In [1]: import numpy as np

In [2]: import numpy.linalg as la

In [3]: np.set_printoptions(suppress=True, linewidth=100)

In [4]: tidy = lambda a: np.round(a, 3) + 0

In [5]: J = np.loadtxt("block12.csv", delimiter=",")

In [6]: J
Out[6]: 
array([[-0.557,  2.268,  2.613],
       [-1.251,  0.566, -4.107],
       [-1.049, -0.82 , -0.098]])

In [7]: W1 = np.array([[2, 2, 1, 0], [1, 1, 0, 1], [1, 2, 0, 1]])

In [8]: beta = np.array([-2, -1, -2, -1])

In [9]: act = np.maximum(J @ W1 + beta, 0)

In [10]: tidy(act)
Out[10]: 
array([[1.767, 5.38 , 0.   , 3.881],
       [0.   , 0.   , 0.   , 0.   ],
       [0.   , 0.   , 0.   , 0.   ]])

In [11]: Z = np.array([[-3, -3], [-1, 3], [1, -1], [1, 0]])

In [12]: tidy(act @ Z)
Out[12]: 
array([[-6.8  , 10.839],
       [ 0.   ,  0.   ],
       [ 0.   ,  0.   ]])

In [13]: (act @ Z).round(6).argmax(axis=1)
Out[13]: array([1, 0, 0])

In [14]: W1 @ Z
Out[14]: 
array([[-7, -1],
       [-3,  0],
       [-4,  3]])

In [15]: P = np.triu(np.array([[2, 3, 3], [2, 1, 2], [1, 3, 3]]), 1) + np.eye(3)

In [16]: M2 = P @ J @ la.inv(P)

In [17]: tidy(np.poly(M2))
Out[17]: array([  1.   ,   0.089,   1.894, -15.632])

In [18]: tidy(M2)
Out[18]: 
array([[ -7.457,  23.877, -35.385],
       [ -3.349,   8.973, -12.202],
       [ -1.049,   2.327,  -1.605]])

In [19]: X = np.load("a.npy")

In [20]: X
Out[20]: 
array([[  4.,   3.,   6.],
       [  6.,   1.,   6.],
       [ -9.,  -3., -11.]])

In [21]: tidy(np.poly(X))
Out[21]: array([  1.,   6.,   3., -10.])

In [22]: f = np.array([3, 2, 1])

In [23]: M2 = X + np.outer(f, np.eye(3)[2])

In [24]: M2
Out[24]: 
array([[  4.,   3.,   9.],
       [  6.,   1.,   8.],
       [ -9.,  -3., -10.]])

In [25]: tidy(la.norm(M2[2], 1)), tidy(la.norm(M2[2], np.inf))
Out[25]: (np.float64(22.0), np.float64(10.0))

In [26]: tidy(la.norm(M2, 2))
Out[26]: np.float64(19.715)

In [27]: la.norm(M2, axis=1).argmax()
Out[27]: np.int64(2)

In [28]: M2[2] @ M2[1]
Out[28]: np.float64(-137.0)

In [29]: tidy(la.norm(M2) ** 2 / la.norm(M2, 2) ** 2)
Out[29]: np.float64(1.021)

In [30]: tidy(la.norm(M2[2] - M2[1]))
Out[30]: np.float64(23.77)

In [31]: tidy(la.norm(M2, axis=1))
Out[31]: array([10.296, 10.05 , 13.784])

In [32]: W0 = np.loadtxt("sample14.csv", delimiter=",")

In [33]: W0
Out[33]: 
array([[ 2., -2.,  2., -2.,  2., -2.],
       [-2.,  1., -2.,  1., -2.,  1.],
       [ 2., -1.,  2., -1.,  2., -1.],
       [ 2., -2.,  2., -2.,  2., -2.],
       [-2.,  1., -2.,  1., -2.,  1.],
       [ 2., -1.,  2., -1.,  2., -1.]])

In [34]: # columns 0 and 2 are equal

In [35]: left, sigma, Vt = la.svd(W0)

In [36]: V = Vt[:(sigma > 1e-8).sum()]

In [37]: rng = np.random.default_rng(680)

In [38]: x = W0[4] + 5 * W0[2] + rng.integers(2) * np.eye(6)[4]

In [39]: x
Out[39]: array([ 8., -4.,  8., -4.,  9., -4.])

In [40]: tidy(V.T @ V)
Out[40]: 
array([[0.333, 0.   , 0.333, 0.   , 0.333, 0.   ],
       [0.   , 0.333, 0.   , 0.333, 0.   , 0.333],
       [0.333, 0.   , 0.333, 0.   , 0.333, 0.   ],
       [0.   , 0.333, 0.   , 0.333, 0.   , 0.333],
       [0.333, 0.   , 0.333, 0.   , 0.333, 0.   ],
       [0.   , 0.333, 0.   , 0.333, 0.   , 0.333]])

In [41]: np.allclose(V.T @ V @ x, x)
Out[41]: False

In [42]: tidy(la.norm(x - V.T @ V @ x))
Out[42]: np.float64(0.816)

In [43]: r = la.matrix_rank(W0)

In [44]: r
Out[44]: np.int64(2)

In [45]: null = la.svd(W0)[2][r:].T

In [46]: np.allclose(W0 @ null, 0)
Out[46]: True

In [47]: null.shape
Out[47]: (6, 4)

In [48]: E = np.load("data.npy")

In [49]: tidy(E)
Out[49]: 
array([[ 0.242,  0.055,  0.425],
       [ 0.055,  0.996, -0.031],
       [ 0.425, -0.031,  0.762]])

In [50]: gram = E.T @ E

In [51]: tidy(np.trace(gram)), tidy((E ** 2).sum())
Out[51]: (np.float64(2.0), np.float64(2.0))

In [52]: tidy(la.eigvalsh(gram)[::-1])
Out[52]: array([1., 1., 0.])

In [53]: x = np.array([-1, 2, 0])

In [54]: tidy(la.eigvalsh(2 * E - np.eye(3)))
Out[54]: array([-1.,  1.,  1.])

In [55]: tidy((x - E @ x) @ (E @ x))
Out[55]: np.float64(0.0)

In [56]: tidy(np.trace(E))
Out[56]: np.float64(2.0)

In [57]: tidy(np.eye(3) - E)
Out[57]: 
array([[ 0.758, -0.055, -0.425],
       [-0.055,  0.004,  0.031],
       [-0.425,  0.031,  0.238]])

In [58]: M = np.array([[-3, -1, -3, -3],
    ...:     [-3, -3, -1, -3],
    ...:     [-3, -3, -3, -1],
    ...:     [-1, -3, -3, -3]])

In [59]: M2 = M[0, 0] * M[1:] - np.outer(M[1:, 0], M[0])

In [60]: M2
Out[60]: 
array([[ 0,  6, -6,  0],
       [ 0,  6,  0, -6],
       [ 0,  8,  6,  6]])

In [61]: np.flatnonzero(~M2.round(6).any(axis=1))
Out[61]: array([], dtype=int64)

In [62]: tidy(M[:, 0] / M[0, 0])
Out[62]: array([1.   , 1.   , 1.   , 0.333])

In [63]: P = np.triu(np.array([[3, 0, 0, -3], [1, 0, 1, 0], [-1, 3, 2, -3], [2, -1, -2, 1]]), 1) + np.eye(4)

In [64]: M2 = P @ M @ la.inv(P)

In [65]: P @ M - M @ P
Out[65]: 
array([[  3.,   9.,  10.,  -9.],
       [ -3.,  -3.,   0., -13.],
       [  3.,   9.,  12.,  -9.],
       [  0.,   0.,   3., -12.]])

In [66]: tidy(la.det(M2))
Out[66]: np.float64(80.0)

In [67]: tidy(np.poly(M2))
Out[67]: array([ 1., 12., 24., 48., 80.])

In [68]: tidy(la.det(2 * M)), tidy(la.det(M))
Out[68]: (np.float64(1280.0), np.float64(80.0))

In [69]: np.einsum("ii->", M)
Out[69]: np.int64(-12)

In [70]: tidy(la.det(M.T))
Out[70]: np.float64(80.0)

In [71]: tidy(la.det(M[::-1]))
Out[71]: np.float64(80.0)

In [72]: F = np.array([[-4, 0, -5, -1, -4],
    ...:     [3, -1, -2, -1, -4],
    ...:     [0, 5, 2, 3, -1],
    ...:     [0, 0, 2, 5, 4],
    ...:     [-2, 5, 0, -1, 4]]) * (rng.random((5, 5)) < 0.3)

In [73]: F
Out[73]: 
array([[-4,  0,  0,  0,  0],
       [ 3,  0, -2, -1,  0],
       [ 0,  0,  0,  3,  0],
       [ 0,  0,  2,  0,  4],
       [ 0,  0,  0,  0,  4]])

In [74]: idx = rng.permutation(5)

In [75]: idx
Out[75]: array([2, 1, 4, 3, 0])

In [76]: M2 = F[idx][:, idx]

In [77]: M2
Out[77]: 
array([[ 0,  0,  0,  3,  0],
       [-2,  0,  0, -1,  3],
       [ 0,  0,  4,  0,  0],
       [ 2,  0,  4,  0,  0],
       [ 0,  0,  0,  0, -4]])

In [78]: W1 = np.array([[-5, 1, -1], [4, 0, 1], [5, -4, -3], [-5, -2, 3], [-3, 1, -3]])

In [79]: beta = np.array([0, 3, 0])

In [80]: act = np.maximum(F @ W1 + beta, 0)

In [81]: act
Out[81]: 
array([[20,  0,  4],
       [ 0, 16,  0],
       [ 0,  0,  9],
       [ 0,  0,  0],
       [ 0,  7,  0]])

In [82]: Z = np.array([[1, 2, 3], [0, 2, 0], [0, 3, 0]])

In [83]: W1 @ Z
Out[83]: 
array([[ -5, -11, -15],
       [  4,  11,  12],
       [  5,  -7,  15],
       [ -5,  -5, -15],
       [ -3, -13,  -9]])

In [84]: data = np.load("x.npy")

In [85]: tidy(data)
Out[85]: 
array([[-0.693, -0.69 , -0.209],
       [ 0.693, -0.717,  0.07 ],
       [-0.198, -0.097,  0.975]])

In [86]: M2 = data / la.norm(data, axis=1, keepdims=True)

In [87]: gram = M2 @ M2.T

In [88]: tidy(la.norm(M2, axis=1))
Out[88]: array([1., 1., 1.])

In [89]: x = np.array([-3, 0, -2])

In [90]: rhs = data @ x

In [91]: beta, lr = np.zeros(3), 1 / la.norm(data, 2) ** 2

In [92]: for i in range(200):
    ...:     beta -= lr * data.T @ (data @ beta - rhs)
    ...:     if i % 50 == 0: print(i, round(la.norm(data @ beta - rhs), 3))
    ...: 
0 0.0
50 0.0
100 0.0
150 0.0

In [93]: tidy(la.cond(data))
Out[93]: np.float64(1.0)

In [94]: tidy(beta)
Out[94]: array([-3.,  0., -2.])

In [95]: gram = data.T @ data

In [96]: la.matrix_rank(gram)
Out[96]: np.int64(3)

In [97]: tidy(la.eigvalsh(gram)[::-1])
Out[97]: array([1., 1., 1.])

In [98]: K = np.load("dump.npy")

In [99]: K
Out[99]: 
array([[0, 1, 0],
       [1, 0, 0],
       [0, 0, 0]])

In [100]: evals, V = la.eigh(K)

In [101]: x = np.array([8, 2, 5])

In [102]: tidy(V * np.maximum(evals, 0) @ V.T)
Out[102]: 
array([[0.5, 0.5, 0. ],
       [0.5, 0.5, 0. ],
       [0. , 0. , 0. ]])

In [103]: x @ K @ x
Out[103]: np.int64(32)

In [104]: tidy(x @ K @ x / (x @ x)), evals[0], evals[-1]
Out[104]: (np.float64(0.344), np.float64(-1.0), np.float64(1.0))

In [105]: np.abs(np.diag(la.qr(K)[1])) > 1e-9
Out[105]: array([ True,  True, False])

In [106]: np.allclose(K[:-1].T @ la.lstsq(K[:-1].T, K[-1])[0], K[-1])
Out[106]: True

In [107]: O, V = la.qr(X[:, :1])[0], la.qr(X[:, 1:])[0]

In [108]: sigma = la.svd(O.T @ V, compute_uv=False)

In [109]: tidy(la.norm(O @ O.T - V @ V.T, 2))
Out[109]: np.float64(1.0)

In [110]: tidy(np.degrees(np.arccos(sigma.clip(0, 1))))
Out[110]: array([2.431])

In [111]: (sigma > 0.9).sum()
Out[111]: np.int64(1)

In [112]: np.argsort(-la.norm(K, axis=0).round(6), kind="stable")[:3]
Out[112]: array([0, 1, 2])

In [113]: [round(float(x), 3) for x in la.svd(K, compute_uv=False)[:3]]
Out[113]: [1.0, 1.0, 0.0]

In [114]: la.matrix_rank(K, rtol=0.1)
Out[114]: np.int64(2)

In [115]: la.cond(K) > 100
Out[115]: np.True_
